>>> import numpy as np
>>> from numpy import linalg as LA
>>> np.set_printoptions(precision=2, suppress=True, linewidth=200, floatmode="fixed")
>>> data = np.load("out13.npy")
>>> data
array([[ 1, -2,  4],
       [ 1, -1,  1],
       [ 1,  0,  0],
       [ 1,  1,  1]])
>>> P = data @ LA.solve(data.T @ data, data.T)
>>> np.round(np.trace(P), 2)
np.float64(3.0)
>>> LA.matrix_rank(np.eye(4) - P)
np.int64(1)
>>> np.round(LA.eigvalsh(P), 2) + 0
array([0.00, 1.00, 1.00, 1.00])
>>> P
array([[ 0.95,  0.15, -0.15,  0.05],
       [ 0.15,  0.55,  0.45, -0.15],
       [-0.15,  0.45,  0.55,  0.15],
       [ 0.05, -0.15,  0.15,  0.95]])
>>> np.allclose(P @ P, P)
True
>>> np.round(P @ data[:, 2], 2) + 0
array([4.00, 1.00, 0.00, 1.00])
>>> x0 = np.array([0, 3, 2])
>>> rhs = data @ x0
>>> b, lr = np.zeros(3), 1 / LA.norm(data, 2) ** 2
>>> for i in range(3):
...     b -= lr * data.T @ (data @ b - rhs)
...     if i % 1 == 0: print(i, round(LA.norm(data @ b - rhs), 2))
... 
0 4.49
1 4.08
2 3.71
>>> round(LA.cond(data), 2)
np.float64(4.54)
>>> x0 = np.array([-3, 2, 1])
>>> rhs = data @ x0
>>> np.round(LA.pinv(data) @ data, 2) + 0
array([[1.00, 0.00, 0.00],
       [0.00, 1.00, 0.00],
       [0.00, 0.00, 1.00]])
>>> LA.lstsq(data, rhs)[0]
array([-3.00,  2.00,  1.00])
>>> rhs
array([-3, -4, -3,  0])
>>> LA.solve(data.T @ data, data.T @ rhs)
array([-3.00,  2.00,  1.00])
>>> try:
...     LA.solve(data, rhs)
... except LA.LinAlgError as e:
...     print(e)
... 
Last 2 dimensions of the array must be square
>>> rng = np.random.default_rng(26637)
>>> rhs = rhs + 0.1 * rng.normal(size=4)
>>> rhs
array([-2.99, -4.18, -2.95,  0.04])
>>> b, *_ = LA.lstsq(data, rhs)
>>> [round(float(LA.norm(LA.solve(data.T @ data + lam * np.eye(3), data.T @ rhs))), 2) for lam in (0, 1, 10, 100)]
[3.84, 2.19, 0.74, 0.18]
>>> b.round()
array([-3.00,  2.00,  1.00])
>>> round(LA.norm(rhs - data @ b), 2)
np.float64(0.14)
